In [1]: import numpy as np

In [2]: from numpy import linalg as LA

In [3]: np.set_printoptions(precision=2, suppress=True, linewidth=140)

In [4]: X = np.load("mat.npy")

In [5]: print(X)
[[-0.06 -1.3   0.83]
 [-0.11  0.09 -0.03]
 [ 0.05 -2.04  1.13]
 [ 0.    1.21 -0.79]
 [-0.23 -2.13  1.06]
 [-0.01 -1.18  0.5 ]
 [-0.3  -1.72  0.84]
 [-0.17 -1.73  0.65]
 [ 0.04  2.09 -1.  ]
 [ 0.04 -2.31  1.16]
 [-0.29  0.16  0.04]
 [-0.09  5.61 -2.97]
 [-0.08  2.62 -1.38]
 [-0.02  4.32 -2.12]
 [ 0.05  1.28 -0.7 ]
 [ 0.01 -2.96  1.41]
 [ 0.02  3.9  -1.92]]

In [6]: idx = X[:, 2] > np.median(X[:, 2])

In [7]: r0 = X[idx].mean(axis=0) - X[~idx].mean(axis=0)

In [8]: print(np.round((((X - X.mean(axis=0)) @ r0 > 0) == idx).mean(), 2))
0.88

In [9]: print(((X - X.mean(axis=0)) @ r0 > 0).astype(int))
[1 1 1 0 1 1 1 1 0 1 1 0 0 0 0 1 0]

In [10]: print(np.argsort(-np.abs(r0).round(6), kind="stable"))
[1 2 0]

In [11]: cen = (X - X.mean(axis=0)) / X.std(axis=0)

In [12]: print(cen.std(axis=0))
[1. 1. 1.]

In [13]: print(np.argwhere(np.abs(cen) > 2))
[[ 6  0]
 [11  1]
 [11  2]]

In [14]: coef = LA.lstsq(np.delete(cen, 1, axis=1), cen[:, 1])[0]

In [15]: print(coef.round(2) + 0)
[ 0. -1.]

In [16]: x = np.array([3, 1, 4])

In [17]: target = X @ x

In [18]: coef, lr = np.zeros(3), 1 / LA.norm(X, 2) ** 2

In [19]: for i in range(40):
    ...:     coef -= lr * X.T @ (X @ coef - target)
    ...:     if i % 10 == 0: print(i, round(LA.norm(X @ coef - target), 2))
    ...: 
0 2.36
10 2.32
20 2.28
30 2.24

In [20]: print(coef)
[ 0.26 -0.72  0.58]

In [21]: print(LA.matrix_rank(X, rtol=0.1))
1

In [22]: print(np.argsort(-LA.norm(X, axis=0).round(6), kind="stable")[:3])
[1 2 0]

In [23]: print(round(np.log10(LA.cond(X))))
1

In [24]: print(np.abs(LA.svd(X)[2][-1]))
[0.15 0.45 0.88]

In [25]: print(round(float(LA.norm(X, 2) / LA.norm(X)), 2))
1.0

In [26]: C2 = np.cov(X, rowvar=False)

In [27]: print(np.argwhere(np.triu(np.abs(np.corrcoef(X.T)) > 0.8, 1)))
[[1 2]]

In [28]: print(C2)
[[ 0.01  0.06 -0.03]
 [ 0.06  6.84 -3.46]
 [-0.03 -3.46  1.76]]

In [29]: print(np.argsort(-X.std(axis=0).round(6), kind="stable"))
[1 2 0]

In [30]: A = np.load("test14.npy")

In [31]: print(A)
[[1 0 0]
 [6 1 0]
 [5 8 7]]

In [32]: # triangular

In [33]: print(round(np.log10(LA.cond(A))))
2

In [34]: print(np.abs(LA.svd(A)[2][-1]))
[0.11 0.69 0.71]

In [35]: print(LA.matrix_rank(A, rtol=0.1))
2

In [36]: print([round(float(x), 2) for x in LA.svd(A, compute_uv=False)[:3]])
[12.29, 5.0, 0.11]

In [37]: print(round(LA.norm(A, 2) / LA.norm(A), 2))
0.93

In [38]: print(np.argsort(-LA.norm(A, axis=0).round(6), kind="stable")[:3])
[1 0 2]

In [39]: print(LA.cond(A) > 100)
True
